>>> import numpy as np
>>> import numpy.linalg as la
>>> np.set_printoptions(suppress=True, linewidth=120)
>>> arr = np.loadtxt("mat.csv", delimiter=",")
>>> arr
array([[ 0.,  0.,  1.,  0., 25., 38., 23.,  0.,  3., 44.,  0., 42.,  0.,  0.],
       [ 0., 14.,  0.,  0., 21., 68.,  0.,  0.,  0.,  0.,  0., 61.,  0.,  0.],
       [ 0.,  0.,  0.,  0., 28., 63., 19.,  0., 24., 39.,  0., 72.,  0.,  0.],
       [ 0.,  0.,  0.,  0.,  0., 75.,  0.,  0., 11.,  1.,  0., 38.,  0.,  0.],
       [ 0., 37., 20.,  0., 42., 13., 51.,  0., 20., 80.,  0., 59.,  0.,  0.],
       [ 0., 30.,  0.,  0., 13., 54., 17.,  0., 47., 21.,  0., 67.,  0.,  0.],
       [ 0., 39., 40.,  0., 40.,  0., 29.,  0.,  0., 60.,  0., 21.,  0., 36.],
       [ 0.,  0.,  2.,  0., 24., 21., 12.,  0.,  0., 32.,  0., 31.,  0.,  0.],
       [ 0., 44., 14.,  0., 43.,  0.,  4.,  0.,  0., 38.,  0., 30.,  0., 10.],
       [ 0.,  0.,  0.,  0., 11., 82.,  0.,  0., 27.,  0.,  0., 68.,  0.,  0.]])
>>> Uu, sigma, VT = la.svd(arr)
>>> evecs = VT[:(sigma > 1e-8).sum()]
>>> rng = np.random.default_rng(72739)
>>> x0 = arr[6] + -3 * arr[8] + rng.integers(2) * np.eye(14)[7]
>>> print(x0)
[  0. -93.  -2.   0. -89.   0.  17.   0.   0. -54.   0. -69.   0.   6.]
>>> print(np.round(np.diag(evecs.T @ evecs), 2) + 0)
[0. 1. 1. 0. 1. 1. 1. 0. 1. 1. 0. 1. 0. 1.]
>>> np.round(la.norm(x0 - evecs.T @ evecs @ x0), 2)
np.float64(0.0)
>>> print(la.matrix_rank(np.vstack([arr, x0])))
9
>>> f, r1 = arr[8], arr[3]
>>> f @ r1
np.float64(1178.0)
>>> p = (f @ r1) / (f @ f) * f
>>> np.round(r1 - p, 2)
array([ 0.  , -8.05, -2.56,  0.  , -7.86, 75.  , -0.73,  0.  , 11.  , -5.95,  0.  , 32.51,  0.  , -1.83])
>>> round(la.norm(f + r1) ** 2 + la.norm(f - r1) ** 2, 2)
np.float64(27264.0)
>>> la.lstsq(arr[:-1].T, arr[-1])[2]
np.int32(9)
>>> round(np.trace(la.pinv(arr) @ arr), 2)
np.float64(9.0)
>>> Uu, sigma, VT = la.svd(arr)
>>> np.argmax(sigma[:-1] / (sigma[1:] + 1e-6)) + 1
np.int64(9)
>>> sigma.round(2) + 0
array([261.89, 143.55,  51.03,  46.28,  33.34,  17.79,  12.67,   5.78,   0.55,   0.  ])
>>> A2 = Uu[:, :9] @ np.diag(sigma[:9]) @ VT[:9]
>>> A2.round(2) + 0
array([[ 0.,  0.,  1.,  0., 25., 38., 23.,  0.,  3., 44.,  0., 42.,  0.,  0.],
       [ 0., 14.,  0.,  0., 21., 68.,  0.,  0.,  0.,  0.,  0., 61.,  0.,  0.],
       [ 0.,  0.,  0.,  0., 28., 63., 19.,  0., 24., 39.,  0., 72.,  0.,  0.],
       [ 0.,  0.,  0.,  0.,  0., 75.,  0.,  0., 11.,  1.,  0., 38.,  0.,  0.],
       [ 0., 37., 20.,  0., 42., 13., 51.,  0., 20., 80.,  0., 59.,  0.,  0.],
       [ 0., 30.,  0.,  0., 13., 54., 17.,  0., 47., 21.,  0., 67.,  0.,  0.],
       [ 0., 39., 40.,  0., 40.,  0., 29.,  0.,  0., 60.,  0., 21.,  0., 36.],
       [ 0.,  0.,  2.,  0., 24., 21., 12.,  0.,  0., 32.,  0., 31.,  0.,  0.],
       [ 0., 44., 14.,  0., 43.,  0.,  4.,  0.,  0., 38.,  0., 30.,  0., 10.],
       [ 0.,  0.,  0.,  0., 11., 82.,  0.,  0., 27.,  0.,  0., 68.,  0.,  0.]])
>>> la.matrix_rank(arr, rtol=0.05)
np.int64(6)
>>> print(la.matrix_rank(A2))
9
>>> A2 = np.array([[0, 2, 2],
...     [1, 2, 1],
...     [2, 2, 1],
...     [1, 0, 0],
...     [0, 0, 1],
...     [0, 2, 0],
...     [2, 1, 0],
...     [0, 0, 0],
...     [2, 1, 0],
...     [0, 1, 0],
...     [1, 2, 0],
...     [2, 0, 2],
...     [2, 1, 2],
...     [0, 0, 2]])
>>> la.matrix_rank(arr @ A2)
np.int64(3)
>>> A2.T @ arr.T
array([[138., 136., 230.,  98., 337., 292., 219.,  90., 140., 190.],
       [148., 164., 208., 162., 291., 253., 247.,  90., 158., 191.],
       [110., 157., 172.,  76., 217., 177., 233.,  88., 181., 147.]])
>>> np.einsum("ik,kj->ij", arr, A2)
array([[138., 148., 110.],
       [136., 164., 157.],
       [230., 208., 172.],
       [ 98., 162.,  76.],
       [337., 291., 217.],
       [292., 253., 177.],
       [219., 247., 233.],
       [ 90.,  90.,  88.],
       [140., 158., 181.],
       [190., 191., 147.]])
>>> np.einsum("ij->j", arr)
array([  0., 164.,  77.,   0., 247., 414., 155.,   0., 132., 315.,   0., 489.,   0.,  46.])
>>> la.matrix_rank(np.vstack([arr, A2.T]))
np.int64(12)
>>> m1 = np.load("block3.npy")
>>> m1
array([[0, 0, 0, 0, 1],
       [0, 0, 1, 1, 0],
       [0, 1, 0, 1, 1],
       [0, 1, 1, 0, 1],
       [1, 0, 1, 1, 0]])
>>> A2 = la.inv(m1)
>>> (np.abs(A2) > 1e-9).astype(int)
array([[0, 1, 0, 0, 1],
       [1, 1, 1, 1, 0],
       [0, 1, 1, 1, 0],
       [0, 1, 1, 1, 0],
       [1, 0, 0, 0, 0]])
>>> print(round(la.cond(m1), 2))
4.48
>>> np.round(la.inv(A2), 2)
array([[-0., -0., -0., -0.,  1.],
       [-0., -0.,  1.,  1., -0.],
       [-0.,  1., -0.,  1.,  1.],
       [ 0.,  1.,  1.,  0.,  1.],
       [ 1.,  0.,  1.,  1.,  0.]])
>>> np.round(la.det(m1) * A2, 2)
array([[-0.,  2., -0., -0., -2.],
       [ 2.,  1., -1., -1., -0.],
       [-0., -1.,  1., -1., -0.],
       [ 0., -1., -1.,  1.,  0.],
       [-2., -0., -0., -0., -0.]])
>>> A2
array([[ 0. , -1. ,  0. ,  0. ,  1. ],
       [-1. , -0.5,  0.5,  0.5,  0. ],
       [ 0. ,  0.5, -0.5,  0.5,  0. ],
       [-0. ,  0.5,  0.5, -0.5, -0. ],
       [ 1. ,  0. ,  0. ,  0. ,  0. ]])
>>> m1 @ A2
array([[1., 0., 0., 0., 0.],
       [0., 1., 0., 0., 0.],
       [0., 0., 1., 0., 0.],
       [0., 0., 0., 1., 0.],
       [0., 0., 0., 0., 1.]])
>>> np.trace(m1 @ m1 @ m1) // 6
np.int64(2)
>>> print(np.argwhere(np.triu(m1)))
[[0 4]
 [1 2]
 [1 3]
 [2 3]
 [2 4]
 [3 4]]
>>> Lm = np.diag(m1.sum(axis=1)) - m1
>>> round(la.det(Lm[1:, 1:]))
8
>>> Lm @ np.ones(5)
array([0., 0., 0., 0., 0.])
>>> print(np.round(la.eigvalsh(Lm), 2) + 0)
[0.   0.83 2.69 4.   4.48]
>>> (la.eigvalsh(Lm) < 1e-8).sum()
np.int64(1)
>>> print(np.round(np.sort(np.abs(la.eigvals(m1))), 2))
[0.59 0.72 1.   1.78 2.64]
>>> print((m1 + m1.T) / 2)
[[0. 0. 0. 0. 1.]
 [0. 0. 1. 1. 0.]
 [0. 1. 0. 1. 1.]
 [0. 1. 1. 0. 1.]
 [1. 0. 1. 1. 0.]]
>>> round(float(la.det(m1)), 2)
-2.0
>>> A = np.load("x.npy")
>>> A
array([[ 1,  1, -1, -1,  1,  1, -1, -1],
       [ 1, -1,  1, -1,  1, -1,  1, -1],
       [ 1, -1, -1,  1,  1, -1, -1,  1],
       [ 1, -1, -1,  1, -1,  1,  1, -1],
       [ 1, -1,  1, -1, -1,  1, -1,  1],
       [ 1,  1,  1,  1, -1, -1, -1, -1]])
>>> def softmax(z):
...     e = np.exp(z - z.max(axis=-1, keepdims=True))
...     return e / e.sum(axis=-1, keepdims=True)
... 
>>> np.round(softmax(A[3]), 2)
array([0.22, 0.03, 0.03, 0.22, 0.03, 0.22, 0.22, 0.03])
>>> np.round(softmax(A).sum(axis=1), 2)
array([1., 1., 1., 1., 1., 1.])
>>> np.round(softmax(A[3] + 4), 2)
array([0.22, 0.03, 0.03, 0.22, 0.03, 0.22, 0.22, 0.03])
>>> S = A @ A.T / np.sqrt(8)
>>> print(np.round(softmax(S + np.triu(np.full(S.shape, -np.inf), 1)), 2))
[[1.   0.   0.   0.   0.   0.  ]
 [0.06 0.94 0.   0.   0.   0.  ]
 [0.05 0.05 0.89 0.   0.   0.  ]
 [0.05 0.05 0.05 0.85 0.   0.  ]
 [0.05 0.05 0.05 0.05 0.81 0.  ]
 [0.05 0.05 0.05 0.05 0.05 0.77]]
>>> np.round(softmax(S), 2)
array([[0.77, 0.05, 0.05, 0.05, 0.05, 0.05],
       [0.05, 0.77, 0.05, 0.05, 0.05, 0.05],
       [0.05, 0.05, 0.77, 0.05, 0.05, 0.05],
       [0.05, 0.05, 0.05, 0.77, 0.05, 0.05],
       [0.05, 0.05, 0.05, 0.05, 0.77, 0.05],
       [0.05, 0.05, 0.05, 0.05, 0.05, 0.77]])
>>> print(np.round(softmax(S)[3] @ A, 2))
[ 1.   -0.82 -0.73  0.73 -0.73  0.73  0.64 -0.82]
>>> W = np.array([[-1, 0, 0, 2, 1, -2],
...     [-1, -1, -1, -2, 1, -2],
...     [1, -1, 2, 0, -1, -2],
...     [0, 0, -1, 1, 0, -1],
...     [0, -1, 2, 1, 0, 1],
...     [-2, 2, 0, 0, -1, -2],
...     [-1, -2, -2, 1, -1, -2],
...     [1, -1, -1, -1, 0, -1]])
>>> beta = np.array([1, 1, 2, 3, 3, 2])
>>> hid = np.maximum(A @ W + beta, 0)
>>> la.matrix_rank(hid)
np.int64(6)
>>> print((hid > 0).astype(int))
[[0 1 1 1 1 1]
 [1 0 1 1 1 1]
 [1 1 1 1 1 1]
 [0 1 0 1 1 0]
 [1 1 1 1 1 0]
 [1 1 1 1 1 0]]
>>> np.round((hid > 0).mean(axis=0), 2)
array([0.67, 0.83, 0.83, 1.  , 1.  , 0.5 ])
>>> C = np.array([[9, 7, 7],
...     [-9, -4, -2],
...     [5, 3, -5],
...     [-1, -5, 1],
...     [7, -4, -5],
...     [-4, -4, -9]])
>>> hid @ C
array([[  7, -56, -89],
       [ 46, -30, -49],
       [ 49, -54, -75],
       [-40, -73, -11],
       [  9, -14, -28],
       [ 63, -20, -30]])
>>> W @ C
array([[  4, -13,   8],
       [ 12,   8,  11],
       [ 29,  29,  22],
       [ -2,  -4,  15],
       [ 14,   1, -16],
       [-35, -10,   5],
       [ -1,   2,  31],
       [ 18,  17,  22]])
